>>> import numpy as np
>>> np.set_printoptions(precision=2, suppress=True, linewidth=160)
>>> data = np.loadtxt("block15.csv", delimiter=",")
>>> print(data)
[[ 0.17 -0.93 -0.38 -0.65 -0.68 -0.21 -0.95]
 [ 0.99 -1.   -0.92  0.99 -0.23  0.58 -0.68]
 [ 0.78 -1.   -0.74  0.   -0.88 -0.1  -0.98]
 [ 0.71  0.98 -0.13  0.99  1.    0.79  0.99]
 [ 0.97 -0.69 -0.92  0.99  1.    0.89 -0.76]
 [ 0.97 -0.97 -0.83  0.99  0.56  0.64  0.11]
 [-0.51 -0.24  0.21 -0.84 -0.69 -0.37 -0.65]
 [-0.33  0.99  0.5   0.8   0.97  0.44  0.98]
 [ 0.96 -0.94 -0.8   0.99  0.71  0.66  0.36]
 [-0.8   0.95  0.27 -0.91  0.94  0.06 -0.83]
 [ 0.74 -0.05 -0.26  0.96  0.49  0.43  0.91]
 [ 0.41 -0.94 -0.59 -0.48 -0.1   0.02 -0.98]
 [ 0.86 -0.83 -0.61  0.95  0.41  0.45  0.25]
 [-0.07 -0.92 -0.01 -0.7  -0.96 -0.48 -0.68]
 [ 0.94 -0.94 -0.91  0.94  0.98  0.76 -0.96]
 [ 0.23  0.29 -0.39  0.19  0.93  0.41 -0.74]
 [-0.49  0.69  0.09 -0.69  0.74  0.04 -0.67]
 [ 0.45  0.57  0.4   0.96 -0.62  0.09  1.  ]
 [ 0.95  0.05 -0.81  1.    1.    0.87  0.42]
 [ 0.06 -0.91  0.24 -0.21 -0.99 -0.56  0.55]
 [ 0.71 -0.94 -0.61  0.52 -0.08  0.2  -0.8 ]
 [ 0.79 -0.98 -0.69  0.53 -0.35  0.17 -0.89]
 [ 0.67 -0.72 -0.53  0.7   0.52  0.34 -0.48]
 [-0.12  0.96  0.57  0.87  0.35  0.16  1.  ]
 [ 0.95 -0.97 -0.88  0.95  0.89  0.66 -0.9 ]
 [-0.62  0.8   0.66 -0.34 -0.77 -0.37  0.93]
 [ 0.8  -1.   -0.86 -0.27 -0.22  0.14 -1.  ]
 [ 0.97 -0.86 -0.75  1.    0.72  0.71  0.9 ]
 [ 0.69  0.24 -0.01  0.97  0.09  0.34  0.98]
 [ 0.7   0.05 -0.26  0.94  0.6   0.43  0.86]
 [-0.64  0.96  0.6  -0.18  0.35 -0.08  0.9 ]
 [-0.62  0.99  0.64  0.27  0.83  0.14  0.97]]
>>> A2 = np.c_[data[:, :4] @ np.array([[-3, 2, 1, -3], [4, -5, -5, -1], [5, 2, -5, 0], [0, 5, 5, -2]]), np.array([-2, -9, -9, -2, -9, -8, 7, -4, 2, -1, 2, 3, 1, 4, -2, 1, 3, -2, -6, -7, 8, 6, 2, -3, -3, -5, -8, 4, 6, 5, 9, -8])]
>>> print(A2)
[[ -6.13   0.98   3.47   1.72  -2.  ]
 [-11.57  10.09  15.54  -3.95  -9.  ]
 [-10.04   5.08   9.48  -1.34  -9.  ]
 [  1.14   1.21   1.41  -5.09  -2.  ]
 [-10.27   8.5   13.97  -4.2   -9.  ]
 [-10.94  10.08  14.92  -3.92  -8.  ]
 [  1.62  -3.6   -4.56   3.45   7.  ]
 [  7.45  -0.61  -3.78  -1.6   -4.  ]
 [-10.64   9.97  14.61  -3.92   2.  ]
 [  7.55 -10.36 -11.45   3.27  -1.  ]
 [ -3.72   6.01   7.09  -4.09   2.  ]
 [ -7.94   1.94   5.66   0.67   3.  ]
 [ -8.95   9.4   12.81  -3.65   1.  ]
 [ -3.52   0.94   1.08   2.53   4.  ]
 [-11.13   9.46  14.89  -3.76  -2.  ]
 [ -1.48  -0.82   1.68  -1.36   1.  ]
 [  4.68  -7.7   -7.84   2.16   3.  ]
 [  2.93   3.65   0.4   -3.84  -2.  ]
 [ -6.7    5.03   9.75  -4.9   -6.  ]
 [ -2.62   4.1    2.36   1.15  -7.  ]
 [ -8.94   7.5   11.06  -2.23   8.  ]
 [ -9.74   7.75  11.79  -2.45   6.  ]
 [ -7.54   7.38  10.42  -2.69   2.  ]
 [  7.05   0.45  -3.42  -2.34  -3.  ]
 [-11.13   9.74  14.95  -3.78  -3.  ]
 [  8.36  -5.62  -9.62   1.74  -5.  ]
 [-10.7    3.53   8.75  -0.86  -8.  ]
 [-10.1    9.74  14.02  -4.05   4.  ]
 [ -1.16   5.01   4.39  -4.25   6.  ]
 [ -3.2    5.33   6.45  -4.03   5.  ]
 [  8.76  -5.78  -9.34   1.32   9.  ]
 [  9.02  -3.56  -7.42   0.33  -8.  ]]
>>> print(np.round(np.linalg.lstsq(data, A2[:, 0])[0], 2) + 0)
[-3.  4.  5.  0.  0.  0.  0.]
>>> print(np.linalg.matrix_rank(np.c_[data, A2]))
8
>>> print(np.linalg.norm(np.linalg.qr(data)[0].T @ A2, axis=0) ** 2 / ((A2 ** 2).sum(axis=0) + 1e-12))
[1.   1.   1.   1.   0.14]
